In [1]: import numpy as np

In [2]: np.set_printoptions(precision=2, suppress=True, linewidth=200)

In [3]: E = np.load("case16.npy")

In [4]: print(E)
[[-0.4 -1.3  0.8 -0.4  0.3]
 [-0.7  0.3 -0.9  1.2  0.5]
 [-0.7  1.  -0.3  1.1  0. ]]

In [5]: x = np.array([-2, 3, -3, -2, 0])

In [6]: h = np.maximum(E @ x, 0)

In [7]: print(np.maximum(E @ (3 * x), 0))
[0.  7.8 9.3]

In [8]: print(np.flatnonzero(h > 1e-9))
[1 2]

In [9]: print(np.tanh(E @ x))
[-1.    0.99  1.  ]

In [10]: print(E * (h > 1e-9)[:, None])
[[-0.  -0.   0.  -0.   0. ]
 [-0.7  0.3 -0.9  1.2  0.5]
 [-0.7  1.  -0.3  1.1  0. ]]

In [11]: print(h)
[0.  2.6 3.1]

In [12]: M2 = np.array([[2, 3], [8, 9], [9, 7], [4, 3], [1, 2]])

In [13]: print(np.linalg.matrix_rank(np.vstack([E, M2.T])))
5

In [14]: print(np.einsum("ik,kj->ji", E, M2))
[[-5.3 -1.8  8.3]
 [-7.9 -1.1  8.1]]

In [15]: print(np.linalg.matrix_rank(E @ M2))
2

In [16]: print(np.einsum("ij->j", E))
[-1.8  0.  -0.4  1.9  0.8]

In [17]: K = np.loadtxt("data.csv", delimiter=",")

In [18]: print(K)
[[-0.84  0.06 -0.24  0.49]
 [-0.46 -0.28 -0.18 -0.82]
 [ 0.3  -0.25 -0.91  0.11]
 [ 0.   -0.92  0.28  0.26]]

In [19]: W = np.array([[3, 1, 3, 3, 1], [0, 3, 1, 1, 0], [3, 0, 3, 0, 0], [2, 1, 0, 2, 3]])

In [20]: b = np.array([1, 0, 0, 2, 2])

In [21]: hid = np.maximum(K @ W + b, 0)

In [22]: print((hid > 0).mean(axis=0))
[0.25 0.   0.   0.75 0.75]

In [23]: print(hid)
[[0.   0.   0.   0.54 2.64]
 [0.   0.   0.   0.   0.  ]
 [0.   0.   0.   2.89 2.64]
 [2.36 0.   0.   1.59 2.77]]

In [24]: W2 = np.array([[2, 0, 3], [3, 2, 1], [2, 2, 2], [3, 2, 0], [1, 0, 2]])

In [25]: print((hid @ W2).round(6).argmax(axis=1))
[2 0 0 2]

In [26]: print(np.linalg.lstsq(hid[:-1].T, hid[-1])[2])
2

In [27]: print(np.abs(np.diag(np.linalg.qr(hid)[1])) > 1e-9)
[ True False False  True]

In [28]: np.linalg.inv(hid)
LinAlgError: Last 2 dimensions of the array must be square


In [29]: print(round(float(K[:, 2] @ K[:, 0]), 2))
-0.0

In [30]: print(np.round(K @ K.T, 2) + 0)
[[1. 0. 0. 0.]
 [0. 1. 0. 0.]
 [0. 0. 1. 0.]
 [0. 0. 0. 1.]]
